% ipython --no-banner

In [1]: import numpy as np

In [2]: np.set_printoptions(precision=3, suppress=True, linewidth=200, floatmode="fixed")

In [3]: basis = 5 * np.array([[1.1, 1.4, -1.7, -0.1, -2.1, 1.7, 1.7, -0.4],
   ...:     [-2.3, -1.7, -1.5, -1.5, -0.9, 1.5, -0.8, 0.1]])

In [4]: rng = np.random.default_rng(21)

In [5]: labels = rng.integers(0, 2, 21)

In [6]: A = basis[labels] + rng.normal(size=(21, 8))

In [7]: print(A)
[[  6.138   5.305 -10.071   1.054  -9.531  10.683   9.710  -3.024]
 [-10.215  -7.872  -7.285  -8.320  -4.497   7.353  -3.107   0.624]
 [  7.085   6.226  -8.029  -0.001 -11.364   7.319   9.514  -1.483]
 [-11.663  -8.106  -8.175  -7.262  -5.105   7.689  -3.014   0.160]
 [  6.350   5.966  -8.788  -1.865 -10.601   8.579   8.303  -2.268]
 [-10.160  -7.076  -8.716  -6.326  -6.223   6.766  -4.173   0.611]
 [  4.453   6.278  -8.423  -1.193 -11.141   9.166   9.432  -2.060]
 [  5.518   6.980  -8.954  -1.011 -11.538   9.148   8.416  -2.137]
 [  5.701   7.531  -7.079  -0.774 -10.901   8.701   7.654  -0.728]
 [-10.574  -7.806  -7.620  -6.760  -3.450   8.000  -4.280  -1.185]
 [-10.553  -8.853  -8.343  -6.609  -4.162   6.081  -4.099   0.231]
 [-10.507 -10.395  -7.886  -7.638  -3.081   6.417  -6.940  -0.884]
 [  5.763   7.810  -6.766  -0.099 -11.302   9.384   8.489  -2.201]
 [  5.518   8.275  -9.401  -1.524 -10.567   8.433   7.686  -2.879]
 [-11.122  -7.162  -6.787  -6.815  -3.254   5.509  -5.510  -0.205]
 [  4.305   6.011  -8.430  -1.784 -10.943   6.457   7.526  -0.654]
 [-12.043  -8.176  -6.792  -7.991  -3.921   7.715  -3.303  -0.136]
 [-12.940  -9.522  -8.055  -6.964  -4.704   7.101  -4.180   1.600]
 [-12.075  -6.989  -8.728  -8.092  -3.645   8.018  -4.856   0.391]
 [-12.209  -7.649  -6.960  -8.213  -4.103   7.133  -4.072   0.565]
 [-12.064  -8.075  -7.040  -7.074  -3.395   7.228  -5.483   0.011]]

In [8]: M2 = np.array([[0, -1, -3],
   ...:     [1, 3, -2],
   ...:     [-1, 3, 2],
   ...:     [0, -1, -1],
   ...:     [1, 0, 3],
   ...:     [-2, 0, 0],
   ...:     [-2, 0, -3],
   ...:     [-3, 2, 3]])

In [9]: print(np.linalg.matrix_rank(np.vstack([A, M2.T])))
8

In [10]: print(np.einsum("ij->j", A))
[ -85.295  -37.301 -168.329  -95.263 -147.429  162.879   23.712  -15.652]

In [11]: gram = np.cov(A, rowvar=False)

In [12]: print(np.linalg.eigvalsh(gram)[::-1])
[199.773   1.445   1.205   0.970   0.587   0.430   0.237   0.147]

In [13]: print(round(np.corrcoef(A[:, 4], A[:, 0])[0, 1], 3))
-0.971

In [14]: D = np.linalg.norm(A[:, None] - A[None], axis=-1)

In [15]: print(D[:5, :5])
[[ 0.000 27.399  4.911 27.750  4.332]
 [27.399  0.000 27.904  2.184 26.213]
 [ 4.911 27.904  0.000 28.435  2.985]
 [27.750  2.184 28.435  0.000 26.775]
 [ 4.332 26.213  2.985 26.775  0.000]]

In [16]: print(D[10].round(6).argsort(kind="stable")[:4])
[10  3  9  1]

In [17]: basis = A[[20, 12]].astype(float)

In [18]: for _ in range(5):
    ...:     labels = np.linalg.norm(A[:, None] - basis, axis=-1).argmin(axis=1)
    ...:     basis = np.array([A[labels == j].mean(axis=0) for j in range(2)])
    ...: 

In [19]: print(labels)
[1 0 1 0 1 0 1 1 1 0 0 0 1 1 0 1 0 0 0 0 0]

In [20]: print(basis[1] - basis[0])
[16.991 14.849 -0.739  6.539 -6.748  1.568 12.944 -2.086]

In [21]: print(np.abs(basis[1] - basis[0]).argmax())
0

In [22]: q, Rm = np.linalg.qr(A)

In [23]: print(q.shape, Rm.shape)
(21, 8) (8, 8)

In [24]: print(np.round(q.T @ q, 3) + 0)
[[1.000 0.000 0.000 0.000 0.000 0.000 0.000 0.000]
 [0.000 1.000 0.000 0.000 0.000 0.000 0.000 0.000]
 [0.000 0.000 1.000 0.000 0.000 0.000 0.000 0.000]
 [0.000 0.000 0.000 1.000 0.000 0.000 0.000 0.000]
 [0.000 0.000 0.000 0.000 1.000 0.000 0.000 0.000]
 [0.000 0.000 0.000 0.000 0.000 1.000 0.000 0.000]
 [0.000 0.000 0.000 0.000 0.000 0.000 1.000 0.000]
 [0.000 0.000 0.000 0.000 0.000 0.000 0.000 1.000]]

In [25]: print(np.trace(q @ q.T))
8.0

In [26]: print(np.abs(np.diag(Rm)))
[42.976  9.083 21.770  3.653  4.397  4.648  3.991  2.223]

In [27]: print(round(abs(Rm[0, 0]), 3), round(np.linalg.norm(A[:, 0]), 3))
42.976 42.976

In [28]: m1 = np.loadtxt("a.csv", delimiter=",")

In [29]: print(m1)
[[1.000 2.000 2.000 0.000 1.000 2.000]
 [2.000 0.000 0.000 0.000 1.000 2.000]
 [2.000 0.000 1.000 0.000 2.000 0.000]
 [2.000 1.000 1.000 0.000 0.000 0.000]
 [2.000 2.000 1.000 1.000 0.000 0.000]
 [0.000 2.000 2.000 2.000 1.000 2.000]]

In [30]: labels = rng.permutation(6)

In [31]: print(labels)
[1 3 4 2 0 5]

In [32]: M2 = m1[labels][:, labels]

In [33]: print(np.trace(M2))
4.0

In [34]: print(np.allclose(M2, m1))
False

In [35]: print(M2)
[[0.000 0.000 1.000 0.000 2.000 2.000]
 [1.000 0.000 0.000 1.000 2.000 0.000]
 [2.000 1.000 0.000 1.000 2.000 0.000]
 [0.000 0.000 2.000 1.000 2.000 0.000]
 [2.000 0.000 1.000 2.000 1.000 2.000]
 [2.000 2.000 1.000 2.000 0.000 2.000]]

In [36]: print(np.sort(np.abs(np.linalg.eigvals(M2))))
[0.930 0.930 1.700 1.700 2.478 6.452]

In [37]: vec = np.array([0, 1, 3, -3, -2, 1])

In [38]: a = np.maximum(m1 @ vec, 0)

In [39]: print(np.tanh(m1 @ vec))
[ 1.000  0.000 -0.762  0.999  0.964  0.964]

In [40]: print(np.maximum(m1 @ (3 * vec), 0))
[24.000  0.000  0.000 12.000  6.000  6.000]

In [41]: print(a)
[8.000 0.000 0.000 4.000 2.000 2.000]

In [42]: X = np.load("arr.npy")

In [43]: print(X)
[[ 14  16  14  -7  -8  -7]
 [ 10  18  16  -5  -9  -8]
 [ 12  18   0  -6  -9   0]
 [-14 -16 -14   0   0   0]
 [-10 -18 -16   0   0   0]
 [-12 -18   0   0   0   0]]

In [44]: q, evecs = np.linalg.qr(X[:, :1])[0], np.linalg.qr(X[:, 1:])[0]

In [45]: sigma = np.linalg.svd(q.T @ evecs, compute_uv=False)

In [46]: print(round(np.linalg.norm(q @ q.T - evecs @ evecs.T, 2), 3))
1.0

In [47]: print((sigma > 0.9).sum())
1

In [48]: print(np.sort(np.abs(np.linalg.eigvals(X))))
[ 1.174  4.160  4.382 14.698 15.524 54.855]

In [49]: print(X @ X)
[[ 786 1146  678 -262 -382 -226]
 [ 768 1158  642 -256 -386 -214]
 [ 522  774  684 -174 -258 -228]
 [-524 -764 -452  262  382  226]
 [-512 -772 -428  256  386  214]
 [-348 -516 -456  174  258  228]]

In [50]: print(np.allclose(X, X.T))
False

In [51]: print(np.linalg.matrix_power(X, 3))
[[ 40800  60544  39120 -15300 -22704 -14670]
 [ 40048  59584  39040 -15018 -22344 -14640]
 [ 31008  46128  26256 -11628 -17298  -9846]
 [-30600 -45408 -29340  10200  15136   9780]
 [-30036 -44688 -29280  10012  14896   9760]
 [-23256 -34596 -19692   7752  11532   6564]]

In [52]: F = np.array([[1, 0, 0, 0, 0, 0],
    ...:     [0, 0, 0, 0, 1, 0],
    ...:     [0, 0, 0, 1, 0, 0],
    ...:     [0, 1, 0, 0, 0, 0],
    ...:     [0, 0, 0, 0, 0, 1],
    ...:     [0, 0, 1, 0, 0, 0]])

In [53]: vec = np.array([1, 3, -2, 0, -2, -1])

In [54]: y = F @ vec

In [55]: coef, lr = np.zeros(6), 1 / np.linalg.norm(F, 2) ** 2

In [56]: for i in range(3):
    ...:     coef -= lr * F.T @ (F @ coef - y)
    ...:     if i % 1 == 0: print(i, round(np.linalg.norm(F @ coef - y), 3))
    ...: 
0 0.0
1 0.0
2 0.0

In [57]: print(np.round(np.linalg.cond(F), 3))
1.0

In [58]: print(coef)
[ 1.000  3.000 -2.000  0.000 -2.000 -1.000]
